% python3 -q
>>> import numpy as np
>>> import numpy.linalg as la
>>> np.set_printoptions(suppress=True, linewidth=160)
>>> feats = np.load("case0.npy")
>>> print(feats)
[[ 0  2  3  1 -1  2]
 [ 3  3  0  1 -1  1]
 [ 2  0  1  0  0  1]
 [ 1  3  2  0  0  3]
 [ 2  3  2  1 -1  2]
 [ 1  3  3  1 -1  1]]
>>> U, sigma = la.svd(feats)
Traceback (most recent call last):
  File "<python-input-5>", line 1, in <module>
    U, sigma = la.svd(feats)
    ^^^^^^^^
ValueError: too many values to unpack (expected 2)
>>> U, sigma, Vt = la.svd(feats, full_matrices=False)
>>> print(np.round(np.cumsum(sigma ** 2) / np.sum(sigma ** 2), 2))
[0.83 0.93 0.97 1.   1.   1.  ]
>>> print(round(np.sqrt((sigma ** 2).sum()), 2), np.round(la.norm(feats), 2))
10.68 10.68
>>> print(np.round(sigma / sigma[0], 2) + 0)
[1.   0.35 0.21 0.17 0.08 0.  ]
>>> print(np.allclose(U * sigma @ Vt, feats))
True
>>> rng = np.random.default_rng(53)
>>> labels = rng.permutation(6)
>>> print(labels)
[4 1 5 0 2 3]
>>> Y = feats[labels][:, labels]
>>> print(np.diag(Y))
[-1  3  1  0  1  0]
>>> print(np.round(feats @ la.pinv(feats) @ feats, 2) + 0)
[[ 0.  2.  3.  1. -1.  2.]
 [ 3.  3.  0.  1. -1.  1.]
 [ 2.  0.  1.  0.  0.  1.]
 [ 1.  3.  2.  0.  0.  3.]
 [ 2.  3.  2.  1. -1.  2.]
 [ 1.  3.  3.  1. -1.  1.]]
>>> print(np.unique(feats.round(6), axis=0).shape)
(6, 6)
>>> print(la.lstsq(feats[:-1].T, feats[-1])[2])
5
>>> print(np.allclose(feats[:-1].T @ la.lstsq(feats[:-1].T, feats[-1])[0], feats[-1]))
True
